In [1]: import numpy as np

In [2]: from numpy import linalg as LA

In [3]: np.set_printoptions(suppress=True, linewidth=140)

In [4]: def rnd(a):
   ...:     return np.round(a, 2) + 0
   ...: 

In [5]: J = np.load("test8.npy")

In [6]: J
Out[6]: 
array([[ 1,  5],
       [ 5, 25]])

In [7]: ev, V = LA.eigh(J)

In [8]: x = np.array([1, 1])

In [9]: x @ J @ x / (x @ x), ev[0], ev[-1]
Out[9]: (np.float64(18.0), np.float64(0.0), np.float64(26.0))

In [10]: rnd(LA.eigvalsh(J[1:, 1:]))
Out[10]: array([25.])

In [11]: x @ J @ x
Out[11]: np.int64(36)

In [12]: np.abs(J).sum(axis=1).max(), np.abs(ev).max()
Out[12]: (np.int64(30), np.float64(26.0))

In [13]: rnd(V * np.maximum(ev, 0) @ V.T)
Out[13]: 
array([[ 1.,  5.],
       [ 5., 25.]])

In [14]: rnd(LA.norm(J, 2) / LA.norm(J))
Out[14]: np.float64(1.0)

In [15]: LA.cond(J) > 100
Out[15]: np.True_

In [16]: A2 = np.array([[0, -2, 0, 1], [-2, 1, 1, -3], [-3, 0, 3, 2], [-1, -3, 2, 0]])

In [17]: data = np.triu(A2)

In [18]: data
Out[18]: 
array([[ 0, -2,  0,  1],
       [ 0,  1,  1, -3],
       [ 0,  0,  3,  2],
       [ 0,  0,  0,  0]])

In [19]: W = np.array([[8, 4, 4, 6, 3], [7, 8, 2, 4, 3], [2, 9, 9, 8, 0], [7, 7, 2, 0, 3]])

In [20]: b = np.array([-8, -6, 4, -5, 7])

In [21]: hid = np.maximum(data @ W + b, 0)

In [22]: hid
Out[22]: 
array([[ 0,  0,  2,  0,  4],
       [ 0,  0,  9,  7,  1],
       [12, 35, 35, 19, 13],
       [ 0,  0,  4,  0,  7]])

In [23]: (hid > 0).astype(int)
Out[23]: 
array([[0, 0, 1, 0, 1],
       [0, 0, 1, 1, 1],
       [1, 1, 1, 1, 1],
       [0, 0, 1, 0, 1]])

In [24]: (hid > 0).mean(axis=0)
Out[24]: array([0.25, 0.25, 1.  , 0.5 , 1.  ])

In [25]: Z = np.array([[-2, -1, -1], [2, 2, -1], [0, -2, -1], [2, -2, -2], [0, 1, 2]])

In [26]: hid @ Z
Out[26]: 
array([[  0,   0,   6],
       [ 14, -31, -21],
       [ 84, -37, -94],
       [  0,  -1,  10]])

In [27]: m1 = np.load("layer6.npy")

In [28]: m1
Out[28]: 
array([[ 1.47,  1.28, -0.01],
       [ 0.12,  0.11, -0.04],
       [ 0.56,  0.59, -0.03],
       [-1.16, -1.11,  0.15],
       [-0.7 , -0.78,  0.07],
       [ 0.36,  0.48, -0.27],
       [ 1.17,  1.33, -0.21],
       [ 0.42,  0.4 ,  0.04],
       [-1.3 , -1.29,  0.03],
       [-1.11, -1.26,  0.13],
       [ 1.31,  1.32, -0.03],
       [-0.27, -0.19,  0.08],
       [-0.31, -0.23,  0.06],
       [ 0.87,  0.81, -0.11]])

In [29]: A2 = np.c_[m1[:, :1] @ np.array([[-2]]), np.array([5, 0, 2, 2, 5, 4, 3, 3, 3, 5, 2, 3, 0, 3])]

In [30]: A2
Out[30]: 
array([[-2.94,  5.  ],
       [-0.24,  0.  ],
       [-1.12,  2.  ],
       [ 2.32,  2.  ],
       [ 1.4 ,  5.  ],
       [-0.72,  4.  ],
       [-2.34,  3.  ],
       [-0.84,  3.  ],
       [ 2.6 ,  3.  ],
       [ 2.22,  5.  ],
       [-2.62,  2.  ],
       [ 0.54,  3.  ],
       [ 0.62,  0.  ],
       [-1.74,  3.  ]])

In [31]: rnd(LA.lstsq(m1, A2[:, 0])[0])
Out[31]: array([-2.,  0.,  0.])

In [32]: rnd(LA.norm(A2 - m1 @ LA.lstsq(m1, A2)[0], axis=0))
Out[32]: array([ 0.  , 11.62])

In [33]: LA.matrix_rank(np.c_[m1, A2])
Out[33]: np.int64(4)

In [34]: x = np.array([-2, -1])

In [35]: rhs = A2 @ x

In [36]: rnd(LA.lstsq(A2, rhs)[0])
Out[36]: array([-2., -1.])

In [37]: rnd(LA.solve(A2.T @ A2, A2.T @ rhs))
Out[37]: array([-2., -1.])

In [38]: rnd(rhs)
Out[38]: array([ 0.88,  0.48,  0.24, -6.64, -7.8 , -2.56,  1.68, -1.32, -8.2 , -9.44,  3.24, -4.08, -1.24,  0.48])

In [39]: try:
    ...:     LA.solve(A2, rhs)
    ...: except LA.LinAlgError as e:
    ...:     print(e)
    ...: 
Last 2 dimensions of the array must be square

In [40]: rng = np.random.default_rng(8)

In [41]: rhs = rhs + 0.05 * rng.normal(size=14)

In [42]: rnd(rhs)
Out[42]: array([ 0.79,  0.41,  0.17, -6.66, -7.92, -2.57,  1.63, -1.28, -8.15, -9.37,  3.28, -4.08, -1.2 ,  0.56])

In [43]: b, *_ = LA.lstsq(A2, rhs)

In [44]: rnd(A2.T @ (rhs - A2 @ b))
Out[44]: array([0., 0.])

In [45]: rnd(b)
Out[45]: array([-1.99, -1.  ])

In [46]: rnd(LA.norm(rhs - A2 @ b))
Out[46]: np.float64(0.22)

In [47]: x = np.array([2, 3, 1])

In [48]: rnd(m1 * x)
Out[48]: 
array([[ 2.94,  3.84, -0.01],
       [ 0.24,  0.33, -0.04],
       [ 1.12,  1.77, -0.03],
       [-2.32, -3.33,  0.15],
       [-1.4 , -2.34,  0.07],
       [ 0.72,  1.44, -0.27],
       [ 2.34,  3.99, -0.21],
       [ 0.84,  1.2 ,  0.04],
       [-2.6 , -3.87,  0.03],
       [-2.22, -3.78,  0.13],
       [ 2.62,  3.96, -0.03],
       [-0.54, -0.57,  0.08],
       [-0.62, -0.69,  0.06],
       [ 1.74,  2.43, -0.11]])

In [49]: m1 @ np.eye(3)[1]
Out[49]: array([ 1.28,  0.11,  0.59, -1.11, -0.78,  0.48,  1.33,  0.4 , -1.29, -1.26,  1.32, -0.19, -0.23,  0.81])

In [50]: rnd(m1 @ np.ones(3))
Out[50]: array([ 2.74,  0.19,  1.12, -2.12, -1.41,  0.57,  2.29,  0.86, -2.56, -2.24,  2.6 , -0.38, -0.48,  1.57])

In [51]: (m1 @ x).argmax()
Out[51]: np.int64(0)
